% python3 -q
>>> import numpy as np
>>> np.set_printoptions(precision=3, suppress=True, linewidth=200, sign=" ")
>>> Y = np.array([[0, 4, 2],
...     [5, 3, 1],
...     [2, 5, 3],
...     [4, 0, 3],
...     [0, 2, 3],
...     [2, 1, 5],
...     [3, 5, 5],
...     [5, 1, 5],
...     [2, 5, 5],
...     [1, 4, 1]])
>>> E = np.block([[np.zeros((10, 10)), Y], [Y.T, np.zeros((3, 3))]])
>>> print(E)
[[ 0.  0.  0.  0.  0.  0.  0.  0.  0.  0.  0.  4.  2.]
 [ 0.  0.  0.  0.  0.  0.  0.  0.  0.  0.  5.  3.  1.]
 [ 0.  0.  0.  0.  0.  0.  0.  0.  0.  0.  2.  5.  3.]
 [ 0.  0.  0.  0.  0.  0.  0.  0.  0.  0.  4.  0.  3.]
 [ 0.  0.  0.  0.  0.  0.  0.  0.  0.  0.  0.  2.  3.]
 [ 0.  0.  0.  0.  0.  0.  0.  0.  0.  0.  2.  1.  5.]
 [ 0.  0.  0.  0.  0.  0.  0.  0.  0.  0.  3.  5.  5.]
 [ 0.  0.  0.  0.  0.  0.  0.  0.  0.  0.  5.  1.  5.]
 [ 0.  0.  0.  0.  0.  0.  0.  0.  0.  0.  2.  5.  5.]
 [ 0.  0.  0.  0.  0.  0.  0.  0.  0.  0.  1.  4.  1.]
 [ 0.  5.  2.  4.  0.  2.  3.  5.  2.  1.  0.  0.  0.]
 [ 4.  3.  5.  0.  2.  1.  5.  1.  5.  4.  0.  0.  0.]
 [ 2.  1.  3.  3.  3.  5.  5.  5.  5.  1.  0.  0.  0.]]
>>> evals, V = np.linalg.eigh(E)
>>> print(np.round(np.linalg.svd(E, compute_uv=False), 3) + 0)
[ 16.712  16.712   6.603   6.603   4.485   4.485   0.      0.      0.      0.      0.      0.      0.   ]
>>> print((evals > 1e-8).sum(), (evals < -1e-8).sum())
3 3
>>> print(evals.sum(), np.trace(E))
0.0 0.0
>>> print(np.abs(V[:, -1]).round(6).argmax())
12
>>> print(np.unique(evals.round(6) + 0, return_counts=True)[1])
[ 1  1  1  7  1  1  1]
>>> Y = np.array([[2, -3, -5],
...     [5, 2, 1],
...     [-5, -4, 5],
...     [4, 4, -2],
...     [-3, 0, -3],
...     [3, -5, -3],
...     [-2, 4, 4],
...     [0, -2, -4],
...     [1, 5, -3],
...     [-4, -3, -5],
...     [-5, -5, 4],
...     [-3, -3, 2],
...     [-1, -2, -3]])
>>> print(np.einsum("ik,kj->ji", E, Y))
[[-14. -35. -28. -23.  -9. -18. -35. -33. -30. -18.  29. -26.   3.]
 [-16. -36. -31. -26. -12. -23. -40. -38. -35. -19.  17.   0.   3.]
 [  2.  23.   9.   7.  -5.  -5.   7.   7.   3.   9. -18. -20. -44.]]
>>> print(E @ Y)
[[-14. -16.   2.]
 [-35. -36.  23.]
 [-28. -31.   9.]
 [-23. -26.   7.]
 [ -9. -12.  -5.]
 [-18. -23.  -5.]
 [-35. -40.   7.]
 [-33. -38.   7.]
 [-30. -35.   3.]
 [-18. -19.   9.]
 [ 29.  17. -18.]
 [-26.   0. -20.]
 [  3.   3. -44.]]
>>> print(np.vstack([E, Y.T]).shape)
(16, 13)
>>> rng = np.random.default_rng(957)
>>> labels = rng.permutation(13)
>>> print(labels)
[ 12  10   5   1  11   3   8   4   9   7   6   0   2]
>>> Y = E[labels][:, labels]
>>> print(np.allclose(Y, E))
False
>>> print(np.round(np.sort(np.abs(np.linalg.eigvals(Y))), 3) + 0)
[  0.      0.      0.      0.      0.      0.      0.      4.485   4.485   6.603   6.603  16.712  16.712]
>>> print(round(float(np.linalg.det(Y)), 3), np.round(np.linalg.det(E[labels]), 3))
0.0 0.0
>>> print(np.trace(Y))
0.0
>>> rank = np.linalg.matrix_rank(E)
>>> print(rank)
6
>>> ns = np.linalg.svd(E)[2][rank:].T
>>> print(np.allclose(E @ ns, 0))
True
>>> print(ns.shape)
(13, 7)
>>> print([int(np.linalg.matrix_rank(E[:, :j + 1])) for j in range(13)])
[1, 2, 3, 3, 3, 3, 3, 3, 3, 3, 4, 5, 6]
>>> print([int(np.linalg.matrix_rank(np.delete(E, i, axis=0))) for i in range(13)])
[6, 6, 6, 6, 6, 6, 6, 6, 6, 6, 5, 5, 5]
>>> Y = E / np.sqrt((E ** 2).mean(axis=1, keepdims=True))
>>> print(np.linalg.matrix_rank(Y) == np.linalg.matrix_rank(E))
True
>>> print(np.linalg.norm(Y, axis=1))
[ 3.606  3.606  3.606  3.606  3.606  3.606  3.606  3.606  3.606  3.606  3.606  3.606  3.606]
>>> Y = np.array([[1, 2, 1, 1, 0],
...     [0, 3, 1, 2, 0],
...     [0, 1, 2, 0, 0],
...     [3, 2, 3, 0, 1],
...     [0, 1, 1, 1, 0]])
>>> basis = np.array([[2, 3, 0, 0], [2, 3, 0, 0], [0, 3, 2, 3], [1, 2, 0, 0]])
>>> mat = np.block([[Y, np.array([[2, -3, 1, 3],
...     [0, -3, 3, 0],
...     [1, -1, -3, 2],
...     [-3, 1, 1, 1],
...     [3, -2, 3, -1]])], [np.zeros((4, 5)), basis]])
>>> print(mat)
[[ 1.  2.  1.  1.  0.  2. -3.  1.  3.]
 [ 0.  3.  1.  2.  0.  0. -3.  3.  0.]
 [ 0.  1.  2.  0.  0.  1. -1. -3.  2.]
 [ 3.  2.  3.  0.  1. -3.  1.  1.  1.]
 [ 0.  1.  1.  1.  0.  3. -2.  3. -1.]
 [ 0.  0.  0.  0.  0.  2.  3.  0.  0.]
 [ 0.  0.  0.  0.  0.  2.  3.  0.  0.]
 [ 0.  0.  0.  0.  0.  0.  3.  2.  3.]
 [ 0.  0.  0.  0.  0.  1.  2.  0.  0.]]
>>> print(np.linalg.lstsq(mat[:-1].T, mat[-1])[2])
7
>>> print(np.round(np.trace(np.linalg.pinv(mat) @ mat), 3))
8.0
>>> W0 = np.load("arr.npy")
>>> print(W0)
[[ 1  0  0  0]
 [ 2  2  0  0]
 [ 0  0  1  0]
 [ 0  0  2  2]]
>>> Y = W0[0, 0] * W0[1:] - np.outer(W0[1:, 0], W0[0])
>>> print(Y)
[[ 0  2  0  0]
 [ 0  0  1  0]
 [ 0  0  2  2]]
>>> print(np.linalg.matrix_rank(Y), np.linalg.matrix_rank(W0))
3 4
>>> print(np.flatnonzero(~Y.round(6).any(axis=1)))
[]
>>> print(W0[:, 0] / W0[0, 0])
[ 1.  2.  0.  0.]
>>> def softmax(z):
...     e = np.exp(z - z.max(axis=-1, keepdims=True))
...     return e / e.sum(axis=-1, keepdims=True)
... 
>>> print(np.round(softmax(10 * Y[2]), 3) + 0)
[ 0.   0.   0.5  0.5]
>>> print(softmax(Y).sum(axis=1))
[ 1.  1.  1.]
>>> scores = Y @ Y.T / np.sqrt(4)
>>> print(softmax(scores + np.triu(np.full(scores.shape, -np.inf), 1)))
[[ 1.     0.     0.   ]
 [ 0.378  0.622  0.   ]
 [ 0.017  0.047  0.936]]
>>> print(softmax(scores))
[[ 0.787  0.107  0.107]
 [ 0.186  0.307  0.506]
 [ 0.017  0.047  0.936]]
>>> print(softmax(scores)[2] @ Y)
[ 0.     0.034  1.919  1.872]
>>> print(np.einsum("ij,ji->", W0, W0))
10
>>> print(np.poly(W0))
[  1.  -6.  13. -12.   4.]
>>> print(np.round(np.linalg.eigvals(W0).sum().real, 3))
6.0
>>> print(np.round(np.linalg.det(W0.T), 3))
4.0
>>> print(round(float(np.linalg.det(2 * W0)), 3), round(float(np.linalg.det(W0)), 3))
64.0 4.0
>>> A = np.load("sample9.npy")
>>> print(A)
[[-2  0  0  0  0  0  0  0  0  0  0  0]
 [ 0  3  0  0  0  0  0  0  0  0  0  0]
 [ 0  0  3  0  0  0  0  0  0  0  0  0]
 [ 0  0  0  1  0  0  0  0  0  0  0  0]
 [ 0  0  0  0  3  0  0  0  0  0  0  0]
 [ 0  0  0  0  0  2  0  0  0  0  0  0]
 [ 0  0  0  0  0  0 -3  0  0  0  0  0]
 [ 0  0  0  0  0  0  0  0  0  0  0  0]
 [ 0  0  0  0  0  0  0  0  3  0  0  0]
 [ 0  0  0  0  0  0  0  0  0 -1  0  0]
 [ 0  0  0  0  0  0  0  0  0  0  1  0]
 [ 0  0  0  0  0  0  0  0  0  0  0  3]]
>>> # looks like rank 11
>>> U, sig, VT = np.linalg.svd(A, full_matrices=False)
>>> print(U.T @ A @ VT.T)
[[ 3.  0.  0.  0.  0.  0.  0.  0.  0.  0.  0.  0.]
 [ 0.  3.  0.  0.  0.  0.  0.  0.  0.  0.  0.  0.]
 [ 0.  0.  3.  0.  0.  0.  0.  0.  0.  0.  0.  0.]
 [ 0.  0.  0.  3.  0.  0.  0.  0.  0.  0.  0.  0.]
 [ 0.  0.  0.  0.  3.  0.  0.  0.  0.  0.  0.  0.]
 [ 0.  0.  0.  0.  0.  3.  0.  0.  0.  0.  0.  0.]
 [ 0.  0.  0.  0.  0.  0.  2.  0.  0.  0.  0.  0.]
 [ 0.  0.  0.  0.  0.  0.  0.  2.  0.  0.  0.  0.]
 [ 0.  0.  0.  0.  0.  0.  0.  0.  1.  0.  0.  0.]
 [ 0.  0.  0.  0.  0.  0.  0.  0.  0.  1.  0.  0.]
 [ 0.  0.  0.  0.  0.  0.  0.  0.  0.  0.  1.  0.]
 [ 0.  0.  0.  0.  0.  0.  0.  0.  0.  0.  0.  0.]]
>>> print(U.T @ U)
[[ 1.  0.  0.  0.  0.  0.  0.  0.  0.  0.  0.  0.]
 [ 0.  1.  0.  0.  0.  0.  0.  0.  0.  0.  0.  0.]
 [ 0.  0.  1.  0.  0.  0.  0.  0.  0.  0.  0.  0.]
 [ 0.  0.  0.  1.  0.  0.  0.  0.  0.  0.  0.  0.]
 [ 0.  0.  0.  0.  1.  0.  0.  0.  0.  0.  0.  0.]
 [ 0.  0.  0.  0.  0.  1.  0.  0.  0.  0.  0.  0.]
 [ 0.  0.  0.  0.  0.  0.  1.  0.  0.  0.  0.  0.]
 [ 0.  0.  0.  0.  0.  0.  0.  1.  0.  0.  0.  0.]
 [ 0.  0.  0.  0.  0.  0.  0.  0.  1.  0.  0.  0.]
 [ 0.  0.  0.  0.  0.  0.  0.  0.  0.  1.  0.  0.]
 [ 0.  0.  0.  0.  0.  0.  0.  0.  0.  0.  1.  0.]
 [ 0.  0.  0.  0.  0.  0.  0.  0.  0.  0.  0.  1.]]
>>> print(np.round(np.sqrt((sig ** 2).sum()), 3), round(float(np.linalg.norm(A)), 3))
8.062 8.062
>>> print(np.cumsum(sig ** 2) / np.sum(sig ** 2))
[ 0.138  0.277  0.415  0.554  0.692  0.831  0.892  0.954  0.969  0.985  1.     1.   ]
>>> print(VT @ VT.T)
[[ 1.  0.  0.  0.  0.  0.  0.  0.  0.  0.  0.  0.]
 [ 0.  1.  0.  0.  0.  0.  0.  0.  0.  0.  0.  0.]
 [ 0.  0.  1.  0.  0.  0.  0.  0.  0.  0.  0.  0.]
 [ 0.  0.  0.  1.  0.  0.  0.  0.  0.  0.  0.  0.]
 [ 0.  0.  0.  0.  1.  0.  0.  0.  0.  0.  0.  0.]
 [ 0.  0.  0.  0.  0.  1.  0.  0.  0.  0.  0.  0.]
 [ 0.  0.  0.  0.  0.  0.  1.  0.  0.  0.  0.  0.]
 [ 0.  0.  0.  0.  0.  0.  0.  1.  0.  0.  0.  0.]
 [ 0.  0.  0.  0.  0.  0.  0.  0.  1.  0.  0.  0.]
 [ 0.  0.  0.  0.  0.  0.  0.  0.  0.  1.  0.  0.]
 [ 0.  0.  0.  0.  0.  0.  0.  0.  0.  0.  1.  0.]
 [ 0.  0.  0.  0.  0.  0.  0.  0.  0.  0.  0.  1.]]
>>> blk = np.stack([A, 5 * A, A[::-1]])
>>> print(np.linalg.det(blk))
[ 0.  0.  0.]
>>> print(np.linalg.matrix_rank(blk))
[ 11  11  11]
>>> print(np.linalg.matrix_rank(blk.reshape(3, -1)))
2
>>> print(np.linalg.norm(blk, axis=(1, 2)))
[  8.062  40.311   8.062]
>>> print((blk @ A.T).shape)
(3, 12, 12)
>>> Y = np.array([[2]])
>>> basis = np.array([[-2, 0, 1, 9, 5, -7, -6, -9, 3, -7, -1],
...     [-7, 2, 3, -9, -4, 0, -2, -3, 0, -5, -6],
...     [3, -8, -1, 9, 4, 3, -4, 6, 5, -9, -7],
...     [7, -1, 1, -1, 6, 1, -3, 8, -1, 3, 7],
...     [-8, 6, -4, 9, 0, -1, 4, 7, 8, -4, 3],
...     [-5, -5, -2, -9, -8, -9, 3, -5, 2, -5, -7],
...     [9, -2, -4, -7, -3, 9, -4, -1, 1, -2, 7],
...     [7, -8, -2, -2, 3, 2, 2, -3, -4, -8, 3],
...     [6, 1, 6, -1, 8, -4, 3, 7, -6, -4, -5],
...     [-2, -9, 4, -7, 6, 6, 5, 1, 0, 3, 8],
...     [9, 5, 2, 5, 8, -2, 6, 2, 9, 6, 9]])
>>> arr = np.block([[Y, np.zeros((1, 11))], [np.zeros((11, 1)), basis]])
>>> print(arr)
[[ 2.  0.  0.  0.  0.  0.  0.  0.  0.  0.  0.  0.]
 [ 0. -2.  0.  1.  9.  5. -7. -6. -9.  3. -7. -1.]
 [ 0. -7.  2.  3. -9. -4.  0. -2. -3.  0. -5. -6.]
 [ 0.  3. -8. -1.  9.  4.  3. -4.  6.  5. -9. -7.]
 [ 0.  7. -1.  1. -1.  6.  1. -3.  8. -1.  3.  7.]
 [ 0. -8.  6. -4.  9.  0. -1.  4.  7.  8. -4.  3.]
 [ 0. -5. -5. -2. -9. -8. -9.  3. -5.  2. -5. -7.]
 [ 0.  9. -2. -4. -7. -3.  9. -4. -1.  1. -2.  7.]
 [ 0.  7. -8. -2. -2.  3.  2.  2. -3. -4. -8.  3.]
 [ 0.  6.  1.  6. -1.  8. -4.  3.  7. -6. -4. -5.]
 [ 0. -2. -9.  4. -7.  6.  6.  5.  1.  0.  3.  8.]
 [ 0.  9.  5.  2.  5.  8. -2.  6.  2.  9.  6.  9.]]
>>> # 2 groups of indices that never mix
>>> labels = rng.permutation(12)
>>> Y = arr[:, labels] * rng.choice([-1, 1], 12)
>>> print(Y)
[[-0.  0. -0. -0.  0. -0. -0. -2. -0. -0.  0. -0.]
 [ 7. -7.  6. -0. -2. -1. -3. -0.  1.  9.  9. -5.]
 [-0. -5.  2. -2. -7. -3. -0. -0.  6.  3. -9.  4.]
 [-3. -9.  4.  8.  3.  1. -5. -0.  7. -6.  9. -4.]
 [-1.  3.  3.  1.  7. -1.  1. -0. -7. -8. -1. -6.]
 [ 1. -4. -4. -6. -8.  4. -8. -0. -3. -7.  9. -0.]
 [ 9. -5. -3.  5. -5.  2. -2. -0.  7.  5. -9.  8.]
 [-9. -2.  4.  2.  9.  4. -1. -0. -7.  1. -7.  3.]
 [-2. -8. -2.  8.  7.  2.  4. -0. -3.  3. -2. -3.]
 [ 4. -4. -3. -1.  6. -6.  6. -0.  5. -7. -1. -8.]
 [-6.  3. -5.  9. -2. -4. -0. -0. -8. -1. -7. -6.]
 [ 2.  6. -6. -5.  9. -2. -9. -0. -9. -2.  5. -8.]]
>>> U, _, VT = np.linalg.svd(arr.T @ Y)
>>> print(np.round(U @ VT, 3) + 0)
[[ 0.  0.  0.  0.  0.  0.  0. -1.  0.  0.  0.  0.]
 [ 0.  0.  0.  0.  1.  0.  0.  0.  0.  0.  0.  0.]
 [ 0.  0.  0. -1.  0.  0.  0.  0.  0.  0.  0.  0.]
 [ 0.  0.  0.  0.  0. -1.  0.  0.  0.  0.  0.  0.]
 [ 0.  0.  0.  0.  0.  0.  0.  0.  0.  0.  1.  0.]
 [ 0.  0.  0.  0.  0.  0.  0.  0.  0.  0.  0. -1.]
 [-1.  0.  0.  0.  0.  0.  0.  0.  0.  0.  0.  0.]
 [ 0.  0. -1.  0.  0.  0.  0.  0.  0.  0.  0.  0.]
 [ 0.  0.  0.  0.  0.  0.  0.  0.  0. -1.  0.  0.]
 [ 0.  0.  0.  0.  0.  0. -1.  0.  0.  0.  0.  0.]
 [ 0.  1.  0.  0.  0.  0.  0.  0.  0.  0.  0.  0.]
 [ 0.  0.  0.  0.  0.  0.  0.  0. -1.  0.  0.  0.]]
>>> print(labels)
[  6  10   7   2   1   3   9   0  11   8   4   5]
>>> U, sig, VT = np.linalg.svd(mat)
>>> V = VT[:(sig > 1e-8).sum()]
>>> x0 = mat[8] + -2 * mat[4] + rng.integers(2) * np.eye(9)[1]
>>> print(x0)
[ 0. -2. -2. -2.  0. -5.  6. -6.  2.]
>>> print(np.diag(V.T @ V))
[ 0.999  0.898  1.     0.653  0.458  1.     1.     0.995  0.998]
>>> print(np.allclose(V.T @ V @ x0, x0))
True
>>> x0 = np.array([2, 1, 2, -2, -2, -1, 1, 0, 1, 2, 0, -1])
>>> rhs = arr @ x0
>>> beta, lr = np.zeros(12), 1 / np.linalg.norm(arr, 2) ** 2
>>> for i in range(8):
...     beta -= lr * arr.T @ (arr @ beta - rhs)
...     if i % 2 == 0: print(i, round(np.linalg.norm(arr @ beta - rhs), 3))
... 
0 45.136
2 29.087
4 20.539
6 15.204
>>> print(np.round(np.linalg.cond(arr), 3))
486.399
>>> print(beta)
[ 0.062  0.682  1.345 -0.986 -1.171 -1.852  0.72  -0.013  1.045  1.206 -0.017 -0.137]
>>> X = np.loadtxt("a.csv", delimiter=",")
>>> print(X)
[[-1.  0.  0.  0.  0.]
 [ 0.  1.  0.  0.  0.]
 [ 0.  0.  1.  0.  0.]
 [ 0.  0.  0. -1.  0.]
 [ 0.  0.  0.  0.  1.]]
>>> O = X.astype(float).copy()
>>> for j in range(5):
...     O[:, j] -= O[:, :j] @ (O[:, :j].T @ O[:, j])
...     O[:, j] /= np.linalg.norm(O[:, j])
... 
>>> print(O.T @ O)
[[ 1.  0.  0.  0.  0.]
 [ 0.  1.  0.  0.  0.]
 [ 0.  0.  1.  0.  0.]
 [ 0.  0.  0.  1.  0.]
 [ 0.  0.  0.  0.  1.]]
>>> print(O)
[[-1.  0.  0.  0.  0.]
 [ 0.  1.  0.  0.  0.]
 [ 0.  0.  1.  0.  0.]
 [ 0.  0.  0. -1.  0.]
 [ 0.  0.  0.  0.  1.]]
